$ python -q
>>> import numpy as np
>>> from numpy import linalg as LA
>>> np.set_printoptions(precision=1, suppress=True, linewidth=100)
>>> E = np.array([[-3.0, 1.0, 0.0, 0.0],
...     [0.0, -3.0, 1.0, 0.0],
...     [0.0, 0.0, -3.0, 1.0],
...     [0.0, 0.0, 0.0, -3.0]])
>>> W1 = np.array([[2, 1, 3, 1, 3], [1, 0, 3, 1, 2], [3, 1, 1, 1, 1], [1, 1, 3, 2, 0]])
>>> coef = np.array([2, -1, -1, 2, 0])
>>> hid = np.maximum(E @ W1 + coef, 0)
>>> LA.matrix_rank(hid)
np.int64(2)
>>> cent = np.array([[1, -2, 0], [1, -1, -2], [2, -1, -1], [1, 0, 1], [2, 0, 2]])
>>> (hid @ cent).round(6).argmax(axis=1)
array([0, 0, 0, 0])
>>> hid @ cent
array([[ 0.,  0.,  0.],
       [ 2., -4.,  0.],
       [ 1.,  0.,  1.],
       [ 0.,  0.,  0.]])
>>> F = np.load("m.npy")
>>> F
array([[ 1. ,  0. ,  0. ,  0. ],
       [ 0. ,  1. ,  0. ,  0. ],
       [ 0. ,  0. ,  0.3,  1. ],
       [ 0. ,  0. , -1. ,  0.3]])
>>> print(np.sort(LA.eigvals(F).real))
[0.3 0.3 1.  1. ]
>>> (F != 0).astype(int)
array([[1, 0, 0, 0],
       [0, 1, 0, 0],
       [0, 0, 1, 1],
       [0, 0, 1, 1]])
>>> print(round(LA.det(F), 1))
1.0
>>> M2 = LA.inv(E)
>>> E @ M2
array([[1., 0., 0., 0.],
       [0., 1., 0., 0.],
       [0., 0., 1., 0.],
       [0., 0., 0., 1.]])
>>> round(LA.det(E) * LA.det(M2), 1)
np.float64(1.0)
>>> LA.inv(M2)
array([[-3.,  1., -0., -0.],
       [-0., -3.,  1., -0.],
       [-0., -0., -3.,  1.],
       [-0., -0., -0., -3.]])
>>> M2.round(1) + 0
array([[-0.3, -0.1,  0. ,  0. ],
       [ 0. , -0.3, -0.1,  0. ],
       [ 0. ,  0. , -0.3, -0.1],
       [ 0. ,  0. ,  0. , -0.3]])
>>> LA.det(E) * M2
array([[-27.,  -9.,  -3.,  -1.],
       [ -0., -27.,  -9.,  -3.],
       [ -0.,  -0., -27.,  -9.],
       [ -0.,  -0.,  -0., -27.]])
>>> np.round(LA.slogdet(E)[0], 1)
np.float64(1.0)
>>> np.allclose(M2, E.T)
False
>>> Q, evecs = LA.qr(F[:, :2])[0], LA.qr(F[:, 2:])[0]
>>> sv = LA.svd(Q.T @ evecs, compute_uv=False)
>>> (sv > 0.9).sum()
np.int64(0)
>>> A = np.load("sample17.npy")
>>> A
array([[ 0.1, -0.2, -0.2, -0.2],
       [-0.2,  0.3,  0.3,  0.3],
       [-0.2,  0.3,  0.3,  0.3],
       [-0.2,  0.3,  0.3,  0.3]])
>>> np.argsort(-LA.norm(A, axis=0).round(6), kind="stable")[:3]
array([1, 2, 3])
>>> x0 = np.array([-4, -5, 3, -4])
>>> print((x0 - A @ x0) @ (A @ x0))
0.0
>>> A @ A @ x0
array([ 0.6, -1.1, -1.1, -1.1])
>>> np.trace(A)
np.float64(1.0)
>>> np.eye(4) - A
array([[ 0.9,  0.2,  0.2,  0.2],
       [ 0.2,  0.7, -0.3, -0.3],
       [ 0.2, -0.3,  0.7, -0.3],
       [ 0.2, -0.3, -0.3,  0.7]])
>>> round(LA.det(2 * A), 1), np.round(LA.det(A), 1)
(np.float64(0.0), np.float64(0.0))
>>> np.round(LA.det(A[::-1]), 1)
np.float64(0.0)
>>> round(float(LA.det(A.T)), 1)
0.0
>>> np.round(np.poly(A), 1) + 0
array([ 1., -1.,  0.,  0.,  0.])
>>> vals, evecs = LA.eigh(A)
>>> x0 = np.array([-3, 2, 4, 1])
>>> evecs * np.maximum(vals, 0) @ evecs.T
array([[ 0.1, -0.2, -0.2, -0.2],
       [-0.2,  0.3,  0.3,  0.3],
       [-0.2,  0.3,  0.3,  0.3],
       [-0.2,  0.3,  0.3,  0.3]])
>>> rng = np.random.default_rng(977)
>>> lab = rng.permutation(4)
>>> lab
array([1, 0, 2, 3])
>>> M2 = A[lab][:, lab]
>>> round(float(LA.det(M2)), 1), np.round(LA.det(A[lab]), 1)
(0.0, np.float64(0.0))
>>> np.round(np.sort(np.abs(LA.eigvals(M2))), 1) + 0
array([0., 0., 0., 1.])
>>> m1 = np.loadtxt("run19.csv", delimiter=",")
>>> m1
array([[ 7., -2.,  3., -2.],
       [14., -4.,  6., -4.],
       [-6.,  2., -2.,  2.],
       [-5.,  2., -1.,  2.]])
>>> r = LA.matrix_rank(m1)
>>> r
np.int64(2)
>>> null = LA.svd(m1)[2][r:].T
>>> LA.matrix_rank(m1.T @ m1), LA.matrix_rank(m1 @ m1.T)
(np.int64(2), np.int64(2))
>>> print(null.shape)
(4, 2)
>>> print([int(LA.matrix_rank(np.delete(m1, i, axis=0))) for i in range(4)])
[2, 2, 2, 2]
>>> np.round(m1 @ null, 1) + 0
array([[0., 0.],
       [0., 0.],
       [0., 0.],
       [0., 0.]])
>>> Uu, sv, vt = LA.svd(m1)
>>> np.argmax(sv[:-1] / (sv[1:] + 1e-6)) + 1
np.int64(2)
>>> M2 = Uu[:, :2] @ np.diag(sv[:2]) @ vt[:2]
>>> np.round(LA.norm(m1 - M2, 2), 1), round(sv[2], 1)
(np.float64(0.0), np.float64(0.0))
>>> np.round(np.trace(LA.pinv(m1) @ m1), 1)
np.float64(2.0)
>>> np.abs(np.diag(LA.qr(m1)[1])) > 1e-9
array([ True,  True, False, False])
>>> K = np.array([[0, 0, 0, 0], [1, 3, 0, 0], [0, 0, 0, 2], [0, 1, 0, 0], [0, 1, 0, 2]])
>>> W1 = np.array([[0, 1, 3, 2, 3], [1, 3, 1, 2, 0], [2, 1, 0, 0, 0], [0, 3, 1, 0, 1]])
>>> coef = np.array([3, 0, -3, 3, 3])
>>> hid = np.maximum(K @ W1 + coef, 0)
>>> hid
array([[ 3,  0,  0,  3,  3],
       [ 6, 10,  3, 11,  6],
       [ 3,  6,  0,  3,  5],
       [ 4,  3,  0,  5,  3],
       [ 4,  9,  0,  5,  5]])
>>> (hid > 0).astype(int)
array([[1, 0, 0, 1, 1],
       [1, 1, 1, 1, 1],
       [1, 1, 0, 1, 1],
       [1, 1, 0, 1, 1],
       [1, 1, 0, 1, 1]])
>>> cent = np.array([[5, -2], [-2, 4], [5, -5], [-3, 3], [1, -2]])
>>> (hid @ cent).round(6).argmax(axis=1)
array([0, 1, 1, 1, 1])
>>> hid @ cent
array([[ 9, -3],
       [-2, 34],
       [-1, 17],
       [ 2, 13],
       [-8, 33]])
>>> r = LA.matrix_rank(K)
>>> print(r)
3
>>> null = LA.svd(K)[2][r:].T
>>> null[:, 0] / null[np.abs(null[:, 0]).round(6).argmax(), 0]
array([0., 0., 1., 0.])
>>> [int(LA.matrix_rank(np.delete(K, i, axis=0))) for i in range(5)]
[3, 2, 3, 3, 3]
>>> K @ null
array([[0.],
       [0.],
       [0.],
       [0.],
       [0.]])
>>> null @ null.T
array([[0., 0., 0., 0.],
       [0., 0., 0., 0.],
       [0., 0., 1., 0.],
       [0., 0., 0., 0.]])
>>> print(LA.matrix_rank(K.T @ K), LA.matrix_rank(K @ K.T))
3 3
>>> lab = rng.integers(0, 3, 5)
>>> X = np.array([[0, -2, -1, -1, 1],
...     [0, -2, 2, -3, -1],
...     [2, -3, -1, -1, -2],
...     [2, 0, -1, -1, -2],
...     [-2, 0, -2, 2, 0]]) * (lab[:, None] == lab)
>>> X
array([[ 0, -2,  0,  0,  1],
       [ 0, -2,  0,  0, -1],
       [ 0,  0, -1,  0,  0],
       [ 0,  0,  0, -1,  0],
       [-2,  0,  0,  0,  0]])
>>> LA.matrix_power(X, 3)
array([[ -4,  -4,   0,   0,  -6],
       [ -4, -12,   0,   0,  -2],
       [  0,   0,  -1,   0,   0],
       [  0,   0,   0,  -1,   0],
       [  4,  -8,   0,   0,  -4]])
>>> print(round(float(np.abs(LA.eigvals(X)).max()), 1))
2.5
>>> np.allclose(X @ X.T, X.T @ X)
False
>>> np.sort(np.abs(LA.eigvals(X)))
array([1. , 1. , 1.8, 1.8, 2.5])
>>> M = np.load("case14.npy")
>>> M
array([[3., 1., 0., 0., 0.],
       [0., 3., 1., 0., 0.],
       [0., 0., 3., 1., 0.],
       [0., 0., 0., 3., 1.],
       [0., 0., 0., 0., 3.]])
>>> np.diff(M, axis=0)
array([[-3.,  2.,  1.,  0.,  0.],
       [ 0., -3.,  2.,  1.,  0.],
       [ 0.,  0., -3.,  2.,  1.],
       [ 0.,  0.,  0., -3.,  2.]])
>>> round(LA.norm(M), 1)
np.float64(7.0)
>>> LA.svd(M, compute_uv=False)
array([3.9, 3.6, 3.1, 2.6, 2.2])
>>> np.count_nonzero(M)
np.int64(9)
>>> ang = np.sort(rng.uniform(-2, 2, 23))
>>> W0 = np.c_[ang, ang ** 2, ang ** 3] @ np.array([[-2, -2, -2], [1, -3, 1], [-1, -2, 2]])
>>> W0.round(1) + 0
array([[ 11.6,   4.8,  -3.9],
       [  9.4,   3.5,  -2.1],
       [  6.9,   2.1,  -0.4],
       [  6.6,   2. ,  -0.2],
       [  2.3,   0.6,   1.2],
       [  2.2,   0.6,   1.2],
       [  2.1,   0.6,   1.2],
       [  1.4,   0.5,   1. ],
       [  0.6,   0.3,   0.5],
       [  0.2,   0.2,   0.2],
       [  0. ,   0. ,   0. ],
       [ -0.2,  -0.3,  -0.2],
       [ -0.5,  -0.8,  -0.4],
       [ -0.5,  -0.9,  -0.4],
       [ -0.6,  -1. ,  -0.5],
       [ -0.9,  -2.2,  -0.5],
       [ -1.1,  -2.9,  -0.4],
       [ -2.1,  -7.7,   1.3],
       [ -3.9, -15.5,   5.4],
       [ -4. , -15.9,   5.7],
       [ -5.6, -22.4,   9.7],
       [ -5.9, -24. ,  10.7],
       [ -7.5, -30.1,  14.7]])
>>> M2 = np.c_[W0[:, :1] @ np.array([[1]]), np.array([0, -1, 0, 0, 1, -2, -1, -1, 0, 0, 1, -1, -1, -2, -1, 0, -1, -2, 0, 2, 1, 0, -1])]
>>> print(M2.round(1) + 0)
[[11.6  0. ]
 [ 9.4 -1. ]
 [ 6.9  0. ]
 [ 6.6  0. ]
 [ 2.3  1. ]
 [ 2.2 -2. ]
 [ 2.1 -1. ]
 [ 1.4 -1. ]
 [ 0.6  0. ]
 [ 0.2  0. ]
 [ 0.   1. ]
 [-0.2 -1. ]
 [-0.5 -1. ]
 [-0.5 -2. ]
 [-0.6 -1. ]
 [-0.9  0. ]
 [-1.1 -1. ]
 [-2.1 -2. ]
 [-3.9  0. ]
 [-4.   2. ]
 [-5.6  1. ]
 [-5.9  0. ]
 [-7.5 -1. ]]
>>> np.round(LA.lstsq(W0, M2[:, 0])[0], 1) + 0
array([1., 0., 0.])
>>> x0 = np.array([0, 0])
>>> h = np.maximum(M2 @ x0, 0)
>>> h
array([0., 0., 0., 0., 0., 0., 0., 0., 0., 0., 0., 0., 0., 0., 0., 0., 0., 0., 0., 0., 0., 0., 0.])
>>> print(np.flatnonzero(h > 1e-9))
[]
>>> np.tanh(M2 @ x0)
array([0., 0., 0., 0., 0., 0., 0., 0., 0., 0., 0., 0., 0., 0., 0., 0., 0., 0., 0., 0., 0., 0., 0.])
>>> M2.T @ h
array([0., 0.])
>>> cen = W0 - W0.mean(axis=0)
>>> Uu, sv, vt = LA.svd(cen, full_matrices=False)
>>> np.abs(Uu[:, 0]).argmax()
np.int64(22)
>>> np.round(cen.mean(axis=0), 1) + 0
array([0., 0., 0.])
>>> sv
array([53.2, 12.4,  4.9])
>>> round(float((sv ** 2).sum() ** 2 / (sv ** 4).sum()), 1)
1.1
>>> vt[0] * np.sign(vt[0, np.abs(vt[0]).argmax()])
array([ 0.4,  0.9, -0.4])
>>> LA.matrix_rank(cen)
np.int64(3)
>>> M2 = F + rng.integers(-2, 3, (4, 1)) @ rng.integers(-2, 3, (1, 4))
>>> print(M2)
[[ 3.   0.   2.   2. ]
 [ 2.   1.   2.   2. ]
 [-4.   0.  -3.7 -3. ]
 [ 2.   0.   1.   2.3]]
>>> np.round(LA.svd(M2 - F, compute_uv=False), 1) + 0
array([9.2, 0. , 0. , 0. ])
>>> np.abs(M2 - F).sum(axis=1)
array([ 6.,  6., 12.,  6.])
>>> LA.matrix_rank(M2 - F, tol=1e-8)
np.int64(1)
